>>> import numpy as np
>>> np.set_printoptions(precision=1, suppress=True, linewidth=200)
>>> rnd = lambda a: np.round(a, 1) + 0
>>> M2 = np.array([[2, 0], [0, 2]])
>>> A = np.tile(M2, (2, 2))
>>> A
array([[2, 0, 2, 0],
       [0, 2, 0, 2],
       [2, 0, 2, 0],
       [0, 2, 0, 2]])
>>> left, sigma, VT = np.linalg.svd(A)
>>> V = VT[:(sigma > 1e-8).sum()]
>>> rng = np.random.default_rng(3201)
>>> vec = A[0] + 4 * A[2] + rng.integers(2) * np.eye(4)[3]
>>> vec
array([10.,  0., 10.,  1.])
>>> np.allclose(V.T @ V @ vec, vec)
False
>>> evals, V = np.linalg.eigh(A)
>>> rnd(np.linalg.eigvalsh(A @ A))
array([ 0.,  0., 16., 16.])
>>> np.unique(evals.round(6) + 0, return_counts=True)[1]
array([2, 2])
>>> evals.sum(), np.trace(A)
(np.float64(8.0), np.int64(8))
>>> rnd(np.linalg.eigvalsh(A + 4 * np.eye(4)))
array([4., 4., 8., 8.])
>>> blk = np.stack([A, -3 * A, A[::-1]])
>>> np.linalg.matrix_rank(blk)
array([2, 2, 2])
>>> rnd(np.linalg.det(blk))
array([0., 0., 0.])
>>> np.einsum("bij,cij->bc", blk, blk)
array([[ 32, -96,   0],
       [-96, 288,   0],
       [  0,   0,  32]])
>>> J = np.load("mat.npy")
>>> J
array([[  0,   0,   0,   0,   0,   0,   0],
       [  9,   3,  -6,  -3,  -9,  -3,   3],
       [ -9,  -3,   6,   3,   9,   3,  -3],
       [-15,  -5,  10,   5,  15,   5,  -5],
       [  0,   0,   0,   0,   0,   0,   0],
       [ -6,  -2,   4,   2,   6,   2,  -2],
       [ -9,  -3,   6,   3,   9,   3,  -3],
       [ 15,   5, -10,  -5, -15,  -5,   5],
       [-12,  -4,   8,   4,  12,   4,  -4],
       [  3,   1,  -2,  -1,  -3,  -1,   1]])
>>> np.linalg.lstsq(J[:-1].T, J[-1])[2]
np.int32(1)
>>> X, _ = np.linalg.qr(np.array([[0.9, 0.3, -0.8, 0.2, 0.8, 0.0, -0.2],
...     [0.7, 0.8, 0.2, -0.2, 0.0, 0.6, 1.5],
...     [-0.5, 0.6, -0.4, -1.0, -1.0, -1.0, 0.4],
...     [1.2, 0.3, -1.3, -0.7, 1.3, -0.3, -0.1],
...     [-0.1, -0.7, 0.9, 2.4, -0.4, -1.1, -0.2],
...     [0.1, -0.3, -0.6, 1.3, 0.6, 0.6, -0.3],
...     [0.3, 0.6, 1.7, 2.5, -0.9, 0.2, 1.4]]))
>>> rnd(X)
array([[-0.5,  0. , -0.1,  0.2, -0.1, -0.1, -0.8],
       [-0.4, -0.4,  0.2, -0.1,  0. , -0.7,  0.3],
       [ 0.3, -0.6, -0.4,  0.4, -0.5,  0.1,  0.1],
       [-0.7,  0.1, -0.3, -0.1, -0.2,  0.4,  0.4],
       [ 0.1,  0.5,  0.4,  0.2, -0.7, -0.2,  0.1],
       [-0.1,  0.3, -0.2,  0.8,  0.4, -0.2,  0.3],
       [-0.2, -0.4,  0.7,  0.3,  0.2,  0.4,  0. ]])
>>> f, r1 = X[0], X[4]
>>> rnd(f @ r1)
np.float64(0.0)
>>> f @ f
np.float64(1.0)
>>> pr = (f @ r1) / (f @ f) * f
>>> np.linalg.matrix_rank(np.outer(f, r1))
np.int64(1)
>>> rnd(np.outer(f, r1))
array([[ 0. , -0.3, -0.2, -0.1,  0.3,  0.1, -0.1],
       [ 0. ,  0. ,  0. ,  0. ,  0. ,  0. ,  0. ],
       [ 0. , -0.1, -0.1,  0. ,  0.1,  0. ,  0. ],
       [ 0. ,  0.1,  0.1,  0.1, -0.2,  0. ,  0. ],
       [ 0. , -0.1, -0.1,  0. ,  0.1,  0. ,  0. ],
       [ 0. , -0.1, -0.1,  0. ,  0.1,  0. ,  0. ],
       [ 0. , -0.4, -0.3, -0.2,  0.5,  0.2, -0.1]])
